$ python3 -q
>>> import numpy as np
>>> np.set_printoptions(precision=3, suppress=True, linewidth=140)
>>> rd = lambda a: np.round(a, 3) + 0
>>> J = np.loadtxt("sample15.csv", delimiter=",")
>>> print(J)
[[0. 1. 0.]
 [1. 0. 0.]
 [0. 0. 1.]]
>>> print(J[:, 0] @ J[:, 2])
0.0
>>> print(rd(np.linalg.svd(J, compute_uv=False)))
[1. 1. 1.]
>>> print(J.T @ J)
[[1. 0. 0.]
 [0. 1. 0.]
 [0. 0. 1.]]
>>> x = np.array([0, 6, 4])
>>> target = J @ x
>>> b, lr = np.zeros(3), 1 / np.linalg.norm(J, 2) ** 2
>>> for i in range(300):
...     b -= lr * J.T @ (J @ b - target)
...     if i % 50 == 0: print(i, round(np.linalg.norm(J @ b - target), 3))
... 
0 0.0
50 0.0
100 0.0
150 0.0
200 0.0
250 0.0
>>> print(rd(np.linalg.cond(J)))
1.0
>>> m1 = np.load("w.npy")
>>> print(m1)
[[ -1.045  -1.853  -1.898  -2.301]
 [  6.114  -2.911  -2.603   2.45 ]
 [ -5.845  -3.166  -3.325  -9.328]
 [ -1.475  -6.728  -4.643  -2.314]
 [-11.096  -1.873  -1.091 -10.047]]
>>> x = np.array([1, 2, 0, 3])
>>> target = m1 @ x
>>> b, lr = np.zeros(4), 1 / np.linalg.norm(m1, 2) ** 2
>>> for i in range(15):
...     b -= lr * m1.T @ (m1 @ b - target)
...     if i % 5 == 0: print(i, round(np.linalg.norm(m1 @ b - target), 3))
... 
0 8.237
5 2.587
10 1.479
>>> print(rd(np.linalg.cond(m1)))
67.284
>>> print(rd(b))
[1.603 1.39  1.162 2.332]
>>> data = np.load("x.npy")
>>> print(rd(data))
[[ 1.     0.     0.     0.     0.   ]
 [ 0.     0.5    0.     0.    -0.866]
 [ 0.     0.     1.     0.     0.   ]
 [ 0.     0.     0.     1.     0.   ]
 [ 0.     0.866  0.     0.     0.5  ]]
>>> rng = np.random.default_rng(2288)
>>> idx = rng.permutation(5)
>>> print(idx)
[1 3 0 4 2]
>>> A2 = data[idx][:, idx]
>>> print(rd(A2))
[[ 0.5    0.     0.    -0.866  0.   ]
 [ 0.     1.     0.     0.     0.   ]
 [ 0.     0.     1.     0.     0.   ]
 [ 0.866  0.     0.     0.5    0.   ]
 [ 0.     0.     0.     0.     1.   ]]
>>> print(np.trace(A2))
4.0
>>> print(rd(np.diag(A2)))
[0.5 1.  1.  0.5 1. ]
>>> print(rd(np.sort(np.abs(np.linalg.eigvals(A2)))))
[1. 1. 1. 1. 1.]
>>> q, evecs = np.linalg.qr(A2[:, :3])[0], np.linalg.qr(A2[:, 3:])[0]
>>> sigma = np.linalg.svd(q.T @ evecs, compute_uv=False)
>>> print(rd(np.linalg.norm(q @ q.T - evecs @ evecs.T, 2)))
1.0
>>> print((sigma > 0.9).sum())
0
>>> A2 = data / np.linalg.norm(data, axis=1, keepdims=True)
>>> G = A2 @ A2.T
>>> print((G - 2 * np.eye(5)).round(6).argmax(axis=1))
[1 0 0 0 0]
>>> print(rd(np.linalg.norm(A2, axis=1)))
[1. 1. 1. 1. 1.]
>>> idx = rng.permutation(5)
>>> A2 = data[:, idx] * rng.choice([-1, 1], 5)
>>> print(rd(A2))
[[ 0.    -1.     0.     0.     0.   ]
 [ 0.     0.     0.    -0.5   -0.866]
 [ 1.     0.     0.     0.     0.   ]
 [ 0.     0.    -1.     0.     0.   ]
 [ 0.     0.     0.    -0.866  0.5  ]]
>>> Uu, _, vt = np.linalg.svd(data.T @ A2)
>>> print(rd(np.linalg.lstsq(data, A2)[0]))
[[ 0. -1.  0.  0.  0.]
 [ 0.  0.  0. -1.  0.]
 [ 1.  0.  0.  0.  0.]
 [ 0.  0. -1.  0.  0.]
 [ 0.  0.  0.  0.  1.]]
>>> print(rd(Uu @ vt))
[[ 0. -1.  0.  0.  0.]
 [ 0.  0.  0. -1.  0.]
 [ 1.  0.  0.  0.  0.]
 [ 0.  0. -1.  0.  0.]
 [ 0.  0.  0.  0.  1.]]
>>> def softmax(z):
...     e = np.exp(z - z.max(axis=-1, keepdims=True))
...     return e / e.sum(axis=-1, keepdims=True)
... 
>>> print(rd(softmax(A2[1] + -1)))
[0.248 0.248 0.248 0.151 0.104]
>>> print(rd(softmax(A2).sum(axis=1)))
[1. 1. 1. 1. 1.]
>>> scores = A2 @ A2.T / np.sqrt(5)
>>> print(rd(softmax(scores)))
[[0.281 0.18  0.18  0.18  0.18 ]
 [0.18  0.281 0.18  0.18  0.18 ]
 [0.18  0.18  0.281 0.18  0.18 ]
 [0.18  0.18  0.18  0.281 0.18 ]
 [0.18  0.18  0.18  0.18  0.281]]
>>> W0 = np.load("dump.npy")
>>> print(W0)
[[-1.438 -0.121 -1.192]
 [-1.231 -0.166 -1.181]
 [ 1.     0.398  1.151]
 [ 3.347  0.752  3.061]
 [-4.129 -1.705 -3.722]
 [ 2.985  1.353  3.193]
 [ 2.342  0.6    1.956]
 [-8.923 -2.967 -8.16 ]
 [ 6.431  2.108  5.39 ]
 [-6.828 -1.771 -5.446]
 [-2.483 -0.921 -2.109]
 [ 2.15   1.055  2.024]
 [ 6.489  1.839  5.261]
 [ 8.23   2.893  7.044]
 [-2.951 -1.556 -2.801]
 [-6.629 -1.734 -4.725]
 [ 4.823  1.21   3.698]
 [ 0.119  0.11  -0.104]
 [ 3.434  0.932  2.515]
 [ 3.251  1.325  2.766]]
>>> idx = W0[:, 1] > np.median(W0[:, 1])
>>> r0 = W0[idx].mean(axis=0) - W0[~idx].mean(axis=0)
>>> print(idx.astype(int))
[0 0 0 1 0 1 1 0 1 0 0 1 1 1 0 0 1 0 1 1]
>>> print(((W0 - W0.mean(axis=0)) @ r0 > 0).astype(int))
[0 0 1 1 0 1 1 0 1 0 0 1 1 1 0 0 1 0 1 1]
>>> print((((W0 - W0.mean(axis=0)) @ r0 > 0) == idx).mean())
0.95
>>> print(np.argsort(-np.abs(r0).round(6), kind="stable"))
[0 2 1]
>>> x = np.array([0, 0, -2])
>>> target = J @ x
>>> print(target)
[ 0.  0. -2.]
>>> print(rd(np.linalg.solve(J, -2 * target)))
[0. 0. 4.]
>>> print(rd(np.linalg.solve(J, target)))
[ 0.  0. -2.]
>>> print(np.argsort(-np.linalg.norm(W0, axis=0).round(6), kind="stable")[:3])
[0 2 1]
>>> print(np.linalg.matrix_rank(W0, rtol=0.1))
1
>>> print(rd(np.abs(np.linalg.svd(W0)[2][-1])))
[0.314 0.703 0.637]
>>> print([round(float(x), 3) for x in np.linalg.svd(W0, compute_uv=False)[:3]])
[28.05, 1.454, 0.83]
>>> x = np.array([4, 5, 5])
>>> x @ W0
Traceback (most recent call last):
  File "<python-input-68>", line 1, in <module>
    x @ W0
    ~~^~~~
ValueError: matmul: Input operand 1 has a mismatch in its core dimension 0, with gufunc signature (n?,k),(k,m?)->(n?,m?) (size 20 is different from 3)
>>> print((W0 @ x).argmax())
13
>>> print(np.sign((W0 @ x).round(6)))
[-1. -1.  1.  1. -1.  1.  1. -1.  1. -1. -1.  1.  1.  1. -1. -1.  1.  1.  1.  1.]
>>> print(np.linalg.norm(W0 @ x) <= np.linalg.norm(W0, 2) * np.linalg.norm(x) + 1e-9)
True
>>> A2 = np.c_[W0[:, :2] @ np.array([[2, -3], [-1, -1]]), np.array([-2, -1, -2, -1, -3, 2, -3, -1, 0, -2, 1, 2, -1, -1, -3, 3, 2, -1, 3, -2])]
>>> print(rd(A2))
[[ -2.755   4.435  -2.   ]
 [ -2.296   3.859  -1.   ]
 [  1.602  -3.398  -2.   ]
 [  5.942 -10.793  -1.   ]
 [ -6.553  14.092  -3.   ]
 [  4.617 -10.308   2.   ]
 [  4.084  -7.626  -3.   ]
 [-14.879  29.736  -1.   ]
 [ 10.754 -21.401   0.   ]
 [-11.885  22.255  -2.   ]
 [ -4.045   8.37    1.   ]
 [  3.245  -7.505   2.   ]
 [ 11.139 -21.306  -1.   ]
 [ 13.567 -27.583  -1.   ]
 [ -4.346  10.409  -3.   ]
 [-11.524  21.621   3.   ]
 [  8.436 -15.679   2.   ]
 [  0.128  -0.467  -1.   ]
 [  5.936 -11.234   3.   ]
 [  5.177 -11.078  -2.   ]]
>>> print(rd(np.linalg.norm(A2 - W0 @ np.linalg.lstsq(W0, A2)[0], axis=0)))
[0.    0.    8.529]
>>> print(np.linalg.matrix_rank(np.c_[W0, A2]))
4
>>> M = np.load("mat.npy")
>>> print(M)
[[  1  -4  16 -64]
 [  1  -3   9 -27]
 [  1  -2   4  -8]
 [  1  -1   1  -1]
 [  1   0   0   0]
 [  1   1   1   1]]
>>> print(rd(np.linalg.norm(M)))
72.684
>>> print(np.count_nonzero(M))
21
>>> print(np.abs(M).max())
64
>>> print(np.linalg.matrix_rank(M))
4
>>> idx = rng.permutation(4)
>>> A2 = M[:, idx] * rng.choice([-1, 1], 4)
>>> print(A2)
[[  4  16 -64   1]
 [  3   9 -27   1]
 [  2   4  -8   1]
 [  1   1  -1   1]
 [  0   0   0   1]
 [ -1   1   1   1]]
>>> Uu, _, vt = np.linalg.svd(M.T @ A2)
>>> print(idx)
[1 2 3 0]
>>> print(rd(np.linalg.lstsq(M, A2)[0]))
[[ 0.  0.  0.  1.]
 [-1.  0.  0.  0.]
 [ 0.  1.  0.  0.]
 [ 0.  0.  1.  0.]]
>>> Uu, sigma, vt = np.linalg.svd(M, full_matrices=False)
>>> print(rd(np.sqrt((sigma ** 2).sum())), rd(np.linalg.norm(M)))
72.684 72.684
>>> print((sigma > 1e-8).sum())
4
>>> print(rd(Uu.T @ M @ vt.T))
[[72.558  0.     0.     0.   ]
 [ 0.     3.773  0.     0.   ]
 [ 0.     0.     1.713  0.   ]
 [ 0.     0.     0.     1.075]]
>>> print(rd(Uu.T @ Uu))
[[1. 0. 0. 0.]
 [0. 1. 0. 0.]
 [0. 0. 1. 0.]
 [0. 0. 0. 1.]]
>>> print(np.abs(Uu[:, 0]).round(6).argmax())
0
>>> print(Uu.shape, sigma.shape, vt.shape)
(6, 4) (4,) (4, 4)
>>> print(rd(np.abs(vt[0])))
[0.02  0.07  0.257 0.964]
>>> F = np.load("arr.npy")
>>> print(F)
[[-2  2 -3 -3  0  2  0]
 [ 2 -2  2 -3 -3  0  2]
 [-3  2 -2  2 -3 -3  0]
 [-3 -3  2 -2  2 -3 -3]
 [ 0 -3 -3  2 -2  2 -3]
 [ 2  0 -3 -3  2 -2  2]
 [ 0  2  0 -3 -3  2 -2]]
>>> q, Rm = np.linalg.qr(F)
>>> print(rd(np.trace(q @ q.T)))
7.0
>>> print(rd(q.T @ q))
[[1. 0. 0. 0. 0. 0. 0.]
 [0. 1. 0. 0. 0. 0. 0.]
 [0. 0. 1. 0. 0. 0. 0.]
 [0. 0. 0. 1. 0. 0. 0.]
 [0. 0. 0. 0. 1. 0. 0.]
 [0. 0. 0. 0. 0. 1. 0.]
 [0. 0. 0. 0. 0. 0. 1.]]
>>> print(rd(q @ Rm))
[[-2.  2. -3. -3.  0.  2.  0.]
 [ 2. -2.  2. -3. -3.  0.  2.]
 [-3.  2. -2.  2. -3. -3.  0.]
 [-3. -3.  2. -2.  2. -3. -3.]
 [ 0. -3. -3.  2. -2.  2. -3.]
 [ 2.  0. -3. -3.  2. -2.  2.]
 [ 0.  2.  0. -3. -3.  2. -2.]]
>>> print(np.allclose(Rm.T @ Rm, F.T @ F))
True
>>> print(F @ F)
[[ 30  -5   4  -6   1  10  17]
 [ -5  34 -11  -2  -6   5  10]
 [  4 -11  39  -2   4  -6   1]
 [ -6  -2  -2  48  -2  -2  -6]
 [  1  -6   4  -2  39 -11   4]
 [ 10   5  -6  -2 -11  34  -5]
 [ 17  10   1  -6   4  -5  30]]
>>> print((F + F.T) / 2)
[[-2.  2. -3. -3.  0.  2.  0.]
 [ 2. -2.  2. -3. -3.  0.  2.]
 [-3.  2. -2.  2. -3. -3.  0.]
 [-3. -3.  2. -2.  2. -3. -3.]
 [ 0. -3. -3.  2. -2.  2. -3.]
 [ 2.  0. -3. -3.  2. -2.  2.]
 [ 0.  2.  0. -3. -3.  2. -2.]]
>>> assert F == F.T
Traceback (most recent call last):
  File "<python-input-105>", line 1, in <module>
    assert F == F.T
           ^^^^^^^^
ValueError: The truth value of an array with more than one element is ambiguous. Use a.any() or a.all()
>>> A2 = np.c_[M[:, :2] @ np.array([[1, 0], [1, 1]]), np.array([-5, -3, 0, 0, -1, 3])]
>>> print(A2)
[[-3 -4 -5]
 [-2 -3 -3]
 [-1 -2  0]
 [ 0 -1  0]
 [ 1  0 -1]
 [ 2  1  3]]
>>> print(rd(np.linalg.lstsq(M, A2[:, 0])[0]))
[1. 1. 0. 0.]
>>> x = np.array([1, -3, -4, -5, 4, 2, 1])
>>> h1 = np.maximum(F @ x, 0)
>>> print(np.maximum(F @ (3 * x), 0))
[ 69  15   0  21  12 105   0]
>>> print(F.T @ h1)
[  13    3 -162 -195   61  -37   47]
>>> print(F * (h1 > 1e-9)[:, None])
[[-2  2 -3 -3  0  2  0]
 [ 2 -2  2 -3 -3  0  2]
 [ 0  0  0  0  0  0  0]
 [-3 -3  2 -2  2 -3 -3]
 [ 0 -3 -3  2 -2  2 -3]
 [ 2  0 -3 -3  2 -2  2]
 [ 0  0  0  0  0  0  0]]
>>> print(rd(np.tanh(F @ x)))
[ 1.     1.    -1.     1.     0.999  1.    -0.762]
>>> ev, evecs = np.linalg.eigh(F)
>>> x = np.array([3, 1, -5, -4, -4, -3, 5])
>>> print((np.sign(evecs[:, -1].round(6)) == np.sign(evecs[0, -1].round(6))).astype(int))
[1 1 0 0 0 1 1]
>>> print(rd(np.linalg.eigvalsh(F[1:, 1:])))
[-7.437 -6.457 -4.94  -4.     4.437  6.396]
>>> print(np.abs(F).sum(axis=1).max(), rd(np.abs(ev).max()))
18 7.644
>>> mat = np.array([[-2, -2, -2, -2, -2],
...     [-2, -4, -4, -4, -4],
...     [-2, -4, -6, -6, -6],
...     [-2, -4, -6, -8, -8],
...     [-2, -4, -6, -8, -10]])
>>> A2 = mat ** -1
Traceback (most recent call last):
  File "<python-input-121>", line 1, in <module>
    A2 = mat ** -1
         ~~~~^^~~~
ValueError: Integers to negative integer powers are not allowed.
>>> A2 = np.linalg.invert(mat)
Traceback (most recent call last):
  File "<python-input-122>", line 1, in <module>
    A2 = np.linalg.invert(mat)
         ^^^^^^^^^^^^^^^^
AttributeError: module 'numpy.linalg' has no attribute 'invert'
>>> A2 = np.linalg.inv(mat)
>>> print(rd(np.linalg.slogdet(mat)[0]))
-1.0
>>> print(rd(np.linalg.inv(A2)))
[[ -2.  -2.  -2.  -2.  -2.]
 [ -2.  -4.  -4.  -4.  -4.]
 [ -2.  -4.  -6.  -6.  -6.]
 [ -2.  -4.  -6.  -8.  -8.]
 [ -2.  -4.  -6.  -8. -10.]]
>>> print(A2)
[[-1.   0.5 -0.  -0.  -0. ]
 [ 0.5 -1.   0.5 -0.  -0. ]
 [-0.   0.5 -1.   0.5 -0. ]
 [-0.  -0.   0.5 -1.   0.5]
 [-0.  -0.  -0.   0.5 -0.5]]
>>> print(mat @ A2)
[[1. 0. 0. 0. 0.]
 [0. 1. 0. 0. 0.]
 [0. 0. 1. 0. 0.]
 [0. 0. 0. 1. 0.]
 [0. 0. 0. 0. 1.]]
>>> print(rd(np.linalg.cond(mat)))
45.455
>>> X = np.loadtxt("out13.csv", delimiter=",")
>>> print(X)
[[0.588 0.118 0.294]
 [0.5   0.5   0.   ]
 [0.417 0.333 0.25 ]]
>>> A2 = X + rng.integers(-2, 3, (3, 1)) @ rng.integers(-2, 3, (1, 3))
>>> print(A2)
[[-1.412  0.118 -1.706]
 [-0.5    0.5   -1.   ]
 [ 0.417  0.333  0.25 ]]
>>> print(A2 - X)
[[-2.  0. -2.]
 [-1.  0. -1.]
 [ 0.  0.  0.]]
>>> print(rd(np.linalg.svd(A2 - X, compute_uv=False)))
[3.162 0.    0.   ]
>>> idx = rng.permutation(3)
>>> print(idx)
[1 2 0]
>>> A2 = X[idx][:, idx]
>>> print(np.diag(A2))
[0.5   0.25  0.588]
>>> print(np.trace(A2))
1.338
>>> print(np.allclose(A2, X))
False
>>> print(A2)
[[0.5   0.    0.5  ]
 [0.333 0.25  0.417]
 [0.118 0.294 0.588]]
>>> print(rd(np.sort(np.abs(np.linalg.eigvals(A2)))))
[0.215 0.215 1.   ]
